$ python3 -q
>>> import numpy as np
>>> import numpy.linalg as la
>>> np.set_printoptions(suppress=True, linewidth=120)
>>> mat = np.loadtxt("a.csv", delimiter=",")
>>> mat
array([[3., 3., 1.],
       [1., 3., 0.],
       [4., 6., 2.],
       [1., 3., 0.],
       [3., 3., 1.],
       [0., 0., 0.],
       [1., 3., 1.],
       [1., 3., 1.],
       [4., 6., 2.],
       [1., 3., 1.],
       [1., 3., 0.],
       [0., 0., 0.],
       [0., 0., 0.],
       [1., 3., 1.],
       [1., 3., 1.],
       [4., 6., 1.],
       [1., 3., 0.],
       [3., 3., 1.],
       [3., 3., 1.],
       [2., 6., 1.],
       [0., 0., 0.],
       [0., 0., 0.],
       [0., 0., 0.],
       [3., 3., 1.],
       [0., 0., 0.]])
>>> hat = mat @ la.solve(mat.T @ mat, mat.T)
>>> np.round(np.diag(hat), 1)
array([0.1, 0.2, 0.2, 0.2, 0.1, 0. , 0.1, 0.1, 0.2, 0.1, 0.2, 0. , 0. , 0.1, 0.1, 0.3, 0.2, 0.1, 0.1, 0.3, 0. , 0. ,
       0. , 0.1, 0. ])
>>> np.round(la.eigvalsh(hat), 1) + 0
array([0., 0., 0., 0., 0., 0., 0., 0., 0., 0., 0., 0., 0., 0., 0., 0., 0., 0., 0., 0., 0., 0., 1., 1., 1.])
>>> np.round(hat @ mat[:, 2], 1) + 0
array([1., 0., 2., 0., 1., 0., 1., 1., 2., 1., 0., 0., 0., 1., 1., 1., 0., 1., 1., 1., 0., 0., 0., 1., 0.])
>>> np.allclose(hat @ hat, hat)
True
>>> la.matrix_rank(np.eye(25) - hat)
np.int64(22)
>>> round(np.trace(hat), 1)
np.float64(3.0)
>>> idx = mat[:, 0] > np.median(mat[:, 0])
>>> u = mat[idx].mean(axis=0) - mat[~idx].mean(axis=0)
>>> idx.astype(int)
array([1, 0, 1, 0, 1, 0, 0, 0, 1, 0, 0, 0, 0, 0, 0, 1, 0, 1, 1, 1, 0, 0, 0, 1, 0])
>>> E = np.load("run8.npy")
>>> E
array([[0., 1., 0., 1., 2.],
       [1., 0., 0., 0., 0.],
       [0., 0., 0., 0., 0.],
       [1., 0., 0., 0., 0.],
       [2., 0., 0., 0., 0.]])
>>> u = np.array([0, -2, 2])
>>> np.correlate(E[0], E[2], "full")
array([0., 0., 0., 0., 0., 0., 0., 0., 0.])
>>> np.cross(E[0, :3], E[2, :3])
array([0., 0., 0.])
>>> evals, V = la.eigh(E)
>>> np.abs(V[:, -1]).round(6).argmax()
np.int64(0)
>>> np.unique(evals.round(6) + 0, return_counts=True)[1]
array([1, 3, 1])
>>> np.round(la.svd(E, compute_uv=False), 1) + 0
array([2.4, 2.4, 0. , 0. , 0. ])
>>> np.round(V.T @ E @ V, 1) + 0
array([[-2.4,  0. ,  0. ,  0. ,  0. ],
       [ 0. ,  0. ,  0. ,  0. ,  0. ],
       [ 0. ,  0. ,  0. ,  0. ,  0. ],
       [ 0. ,  0. ,  0. ,  0. ,  0. ],
       [ 0. ,  0. ,  0. ,  0. ,  2.4]])
>>> evals.sum(), np.trace(E)
(np.float64(0.0), np.float64(0.0))
>>> F = np.load("m.npy")
>>> F.round(1)
array([[ 0.7, -0.6,  0.1, -0.3],
       [-0.6, -0.4,  0.2, -0.6],
       [ 0.1,  0.2,  1. ,  0.1],
       [-0.3, -0.6,  0.1,  0.7]])
>>> q = F.astype(float).copy()
>>> for j in range(4):
...     q[:, j] -= q[:, :j] @ (q[:, :j].T @ q[:, j])
...     q[:, j] /= la.norm(q[:, j])
... 
>>> np.round(q.T @ q, 1) + 0
array([[1., 0., 0., 0.],
       [0., 1., 0., 0.],
       [0., 0., 1., 0.],
       [0., 0., 0., 1.]])
>>> round(float(la.norm(F, "nuc")), 1)
4.0
>>> np.round(la.norm(F[3] - F[2]), 1)
np.float64(1.4)
>>> np.round(la.norm(F, axis=1), 1)
array([1., 1., 1., 1.])
>>> la.norm(F, axis=1).argmax()
np.int64(0)
>>> np.round(la.norm(F, axis=0), 1)
array([1., 1., 1., 1.])
>>> round(la.norm(F, 1), 1), np.round(la.norm(F, np.inf), 1)
(np.float64(1.9), np.float64(1.9))
>>> round(F[3] @ F[2], 1)
np.float64(0.0)
>>> A = np.loadtxt("block16.csv", delimiter=",")
>>> A
array([[-3. ,  1.2, -2.8],
       [-0.5,  0.1, -0.5],
       [-0.7,  0.4, -0.8],
       [-1.1,  0.5, -1. ],
       [ 1.5, -0.8,  1.6],
       [ 0.6, -0.5,  0.8],
       [ 0.8, -0.5,  0.4],
       [-1. ,  0.6, -1. ],
       [-1.2,  0.6, -1.2],
       [-1. ,  0.3, -0.8],
       [-0.4,  0.1, -0.3],
       [-1.5,  0.7, -1.4],
       [-2.9,  1.5, -2.9],
       [-0.9,  0.5, -0.8],
       [ 3.5, -1.6,  3.6],
       [-3.2,  1.7, -3.2],
       [ 0.9, -0.5,  1. ],
       [-1.8,  1.1, -1.8],
       [ 1.3, -0.7,  1.4],
       [-1.8,  0.7, -1.6],
       [ 3.9, -1.8,  4. ],
       [ 2.8, -1.2,  2.7]])
>>> rank = la.matrix_rank(E)
>>> rank
np.int64(2)
>>> null = la.svd(E)[2][rank:].T
>>> [int(la.matrix_rank(E[:, :j + 1])) for j in range(5)]
[1, 2, 2, 2, 2]
>>> la.matrix_rank(E.T @ E), la.matrix_rank(E @ E.T)
(np.int64(2), np.int64(2))
